% python3 -q
>>> import numpy as np
>>> np.set_printoptions(precision=3, suppress=True, linewidth=200, floatmode="fixed")
>>> X = np.load("block7.npy")
>>> X
array([[ 3, 14,  0,  3,  1,  0,  5,  0,  7,  2],
       [12, 16,  5,  0,  2,  0,  9,  0, 17,  2],
       [ 5, 10, 10,  5,  4,  4,  0,  0, 12,  0],
       [ 6, 14,  2,  3,  3,  1,  3,  0, 12,  1],
       [ 6, 15,  0,  3,  1,  0,  7,  0, 10,  1],
       [ 4, 10,  0,  7,  0,  0,  9,  0,  4,  0],
       [ 6, 14,  2,  3,  3,  1,  3,  0, 12,  1],
       [ 5, 19,  0,  2,  6,  3,  1,  0, 14,  5],
       [ 1,  9,  0, 13,  0,  0,  3,  0,  3,  0],
       [ 4, 10,  0, 10,  0,  0,  7,  0,  5,  0],
       [ 6,  8,  5, 12,  0,  0,  8,  0,  6,  0],
       [ 2,  9,  0,  0,  2,  3,  0,  0,  7,  5],
       [ 6, 15,  0,  3,  1,  0,  7,  0, 10,  1],
       [ 8,  3,  0,  0,  0,  0,  9,  0,  7,  2],
       [ 8,  6,  1,  8,  0,  0, 13,  0,  5,  0],
       [ 9,  9,  0,  3,  0,  0, 16,  0,  6,  0],
       [ 7, 18,  0,  4,  3,  0,  6,  0, 13,  1],
       [ 9, 16,  5,  6,  2,  0,  7,  0, 14,  0],
       [ 6, 13,  0,  0,  3,  2,  3,  0, 12,  7],
       [ 1,  8,  1, 10,  0,  0,  1,  0,  4,  0]])
>>> np.linalg.cond(X) > 100
np.True_
>>> np.linalg.matrix_rank(X, rtol=0.1)
np.int64(4)
>>> round(float(np.linalg.norm(X, 2) / np.linalg.norm(X)), 3)
0.915
>>> [round(float(x), 3) for x in np.linalg.svd(X, compute_uv=False)[:3]]
[82.254, 25.418, 19.648]
>>> np.linalg.norm(X, axis=0)
array([28.213, 55.857, 13.601, 27.586, 10.149,  6.325, 32.047,  0.000, 44.000, 10.770])
>>> np.round(np.linalg.norm(X) ** 2 / np.linalg.norm(X, 2) ** 2, 3)
np.float64(1.195)
>>> round(np.linalg.norm(X, 2), 3)
np.float64(82.254)
>>> np.round(np.linalg.norm(X, "nuc"), 3)
np.float64(158.782)
>>> round(float(np.linalg.norm(X, 1)), 3), round(np.linalg.norm(X, np.inf), 3)
(236.0, np.float64(63.0))
>>> round(float(np.linalg.norm(X[5] - X[15])), 3)
9.747
>>> left, sv, VT = np.linalg.svd(X)
>>> V = VT[:(sv > 1e-8).sum()]
>>> rng = np.random.default_rng(555837)
>>> x0 = X[17] + -1 * X[16] + rng.integers(2) * np.eye(10)[2]
>>> x0
array([ 2.000, -2.000,  6.000,  2.000, -1.000,  0.000,  1.000,  0.000,  1.000, -1.000])
>>> round(float(np.linalg.norm(x0 - V.T @ V @ x0)), 3)
0.0
>>> np.linalg.matrix_rank(np.vstack([X, x0]))
np.int64(9)
>>> np.allclose(V.T @ V @ x0, x0)
True
>>> np.round(V.T @ V, 3) + 0
array([[1.000, 0.000, 0.000, 0.000, 0.000, 0.000, 0.000, 0.000, 0.000, 0.000],
       [0.000, 1.000, 0.000, 0.000, 0.000, 0.000, 0.000, 0.000, 0.000, 0.000],
       [0.000, 0.000, 1.000, 0.000, 0.000, 0.000, 0.000, 0.000, 0.000, 0.000],
       [0.000, 0.000, 0.000, 1.000, 0.000, 0.000, 0.000, 0.000, 0.000, 0.000],
       [0.000, 0.000, 0.000, 0.000, 1.000, 0.000, 0.000, 0.000, 0.000, 0.000],
       [0.000, 0.000, 0.000, 0.000, 0.000, 1.000, 0.000, 0.000, 0.000, 0.000],
       [0.000, 0.000, 0.000, 0.000, 0.000, 0.000, 1.000, 0.000, 0.000, 0.000],
       [0.000, 0.000, 0.000, 0.000, 0.000, 0.000, 0.000, 0.000, 0.000, 0.000],
       [0.000, 0.000, 0.000, 0.000, 0.000, 0.000, 0.000, 0.000, 1.000, 0.000],
       [0.000, 0.000, 0.000, 0.000, 0.000, 0.000, 0.000, 0.000, 0.000, 1.000]])
>>> left, sv, VT = np.linalg.svd(X)
>>> sv.round(3) + 0
array([82.254, 25.418, 19.648, 13.955,  7.475,  4.591,  3.447,  1.558,  0.436,  0.000])
>>> other = left[:, :9] @ np.diag(sv[:9]) @ VT[:9]
>>> round(float(np.abs(X - other).max()), 3)
0.0
>>> np.linalg.matrix_rank(X, rtol=0.05)
np.int64(6)
>>> np.round(np.linalg.norm(X - other, 2), 3), round(float(sv[9]), 3)
(np.float64(0.0), 0.0)
>>> f, g = X[16], X[5]
>>> f @ g
np.int64(342)
>>> f @ f
np.int64(604)
>>> pr = (f @ g) / (f @ f) * f
>>> np.linalg.matrix_rank(np.outer(f, g))
np.int64(1)
>>> np.outer(f, g)
array([[ 28,  70,   0,  49,   0,   0,  63,   0,  28,   0],
       [ 72, 180,   0, 126,   0,   0, 162,   0,  72,   0],
       [  0,   0,   0,   0,   0,   0,   0,   0,   0,   0],
       [ 16,  40,   0,  28,   0,   0,  36,   0,  16,   0],
       [ 12,  30,   0,  21,   0,   0,  27,   0,  12,   0],
       [  0,   0,   0,   0,   0,   0,   0,   0,   0,   0],
       [ 24,  60,   0,  42,   0,   0,  54,   0,  24,   0],
       [  0,   0,   0,   0,   0,   0,   0,   0,   0,   0],
       [ 52, 130,   0,  91,   0,   0, 117,   0,  52,   0],
       [  4,  10,   0,   7,   0,   0,   9,   0,   4,   0]])
>>> g - pr
array([ 0.036, -0.192,  0.000,  4.735, -1.699,  0.000,  5.603,  0.000, -3.361, -0.566])
>>> round((g - pr) @ f, 3)
np.float64(-0.0)
>>> A = np.loadtxt("case13.csv", delimiter=",")
>>> A
array([[ 1.516, -1.226,  0.774,  0.774,  0.516,  1.000,  2.258,  1.258, -0.226,  1.516],
       [ 3.779,  2.168,  4.168,  4.168,  2.779,  1.000,  3.389,  2.389,  3.168,  3.779],
       [ 2.703,  0.554,  2.554,  2.554,  1.703,  1.000,  2.851,  1.851,  1.554,  2.703],
       [-1.813, -6.220, -4.220, -4.220, -2.813,  1.000,  0.593, -0.407, -5.220, -1.813],
       [ 1.237, -1.644,  0.356,  0.356,  0.237,  1.000,  2.119,  1.119, -0.644,  1.237],
       [ 1.845, -0.732,  1.268,  1.268,  0.845,  1.000,  2.423,  1.423,  0.268,  1.845],
       [ 4.018,  2.527,  4.527,  4.527,  3.018,  1.000,  3.509,  2.509,  3.527,  4.018],
       [ 1.106, -1.841,  0.159,  0.159,  0.106,  1.000,  2.053,  1.053, -0.841,  1.106],
       [-0.551, -4.327, -2.327, -2.327, -1.551,  1.000,  1.224,  0.224, -3.327, -0.551],
       [-0.228, -3.841, -1.841, -1.841, -1.228,  1.000,  1.386,  0.386, -2.841, -0.228],
       [ 2.045, -0.432,  1.568,  1.568,  1.045,  1.000,  2.523,  1.523,  0.568,  2.045],
       [-1.982, -6.473, -4.473, -4.473, -2.982,  1.000,  0.509, -0.491, -5.473, -1.982],
       [ 3.079,  1.118,  3.118,  3.118,  2.079,  1.000,  3.039,  2.039,  2.118,  3.079],
       [-2.463, -7.194, -5.194, -5.194, -3.463,  1.000,  0.269, -0.731, -6.194, -2.463],
       [ 1.237, -1.644,  0.356,  0.356,  0.237,  1.000,  2.119,  1.119, -0.644,  1.237],
       [-1.095, -5.143, -3.143, -3.143, -2.095,  1.000,  0.952, -0.048, -4.143, -1.095],
       [-0.694, -4.540, -2.540, -2.540, -1.694,  1.000,  1.153,  0.153, -3.540, -0.694],
       [ 2.924,  0.886,  2.886,  2.886,  1.924,  1.000,  2.962,  1.962,  1.886,  2.924],
       [ 2.888,  0.832,  2.832,  2.832,  1.888,  1.000,  2.944,  1.944,  1.832,  2.888],
       [ 1.454, -1.319,  0.681,  0.681,  0.454,  1.000,  2.227,  1.227, -0.319,  1.454],
       [ 0.739, -2.391, -0.391, -0.391, -0.261,  1.000,  1.870,  0.870, -1.391,  0.739],
       [-0.619, -4.429, -2.429, -2.429, -1.619,  1.000,  1.190,  0.190, -3.429, -0.619],
       [ 3.733,  2.100,  4.100,  4.100,  2.733,  1.000,  3.367,  2.367,  3.100,  3.733],
       [ 3.212,  1.318,  3.318,  3.318,  2.212,  1.000,  3.106,  2.106,  2.318,  3.212],
       [ 2.063, -0.405,  1.595,  1.595,  1.063,  1.000,  2.532,  1.532,  0.595,  2.063],
       [-0.374, -4.061, -2.061, -2.061, -1.374,  1.000,  1.313,  0.313, -3.061, -0.374],
       [-0.828, -4.741, -2.741, -2.741, -1.828,  1.000,  1.086,  0.086, -3.741, -0.828],
       [ 3.929,  2.393,  4.393,  4.393,  2.929,  1.000,  3.464,  2.464,  3.393,  3.929]])
>>> left, sv, VT = np.linalg.svd(A)
>>> V = VT[:(sv > 1e-8).sum()]
>>> x0 = A[1] + -3 * A[3] + rng.integers(2) * np.eye(10)[0]
>>> x0
array([ 9.218, 20.828, 16.828, 16.828, 11.218, -2.000,  1.610,  3.610, 18.828,  9.218])
>>> np.linalg.matrix_rank(np.vstack([A, x0]))
np.int64(4)
>>> round(np.linalg.norm(x0 - V.T @ V @ x0), 3)
np.float64(0.0)
>>> np.diag(V.T @ V)
array([0.356, 0.568, 0.364, 0.364, 0.424, 0.203, 0.551, 0.551, 0.263, 0.356])
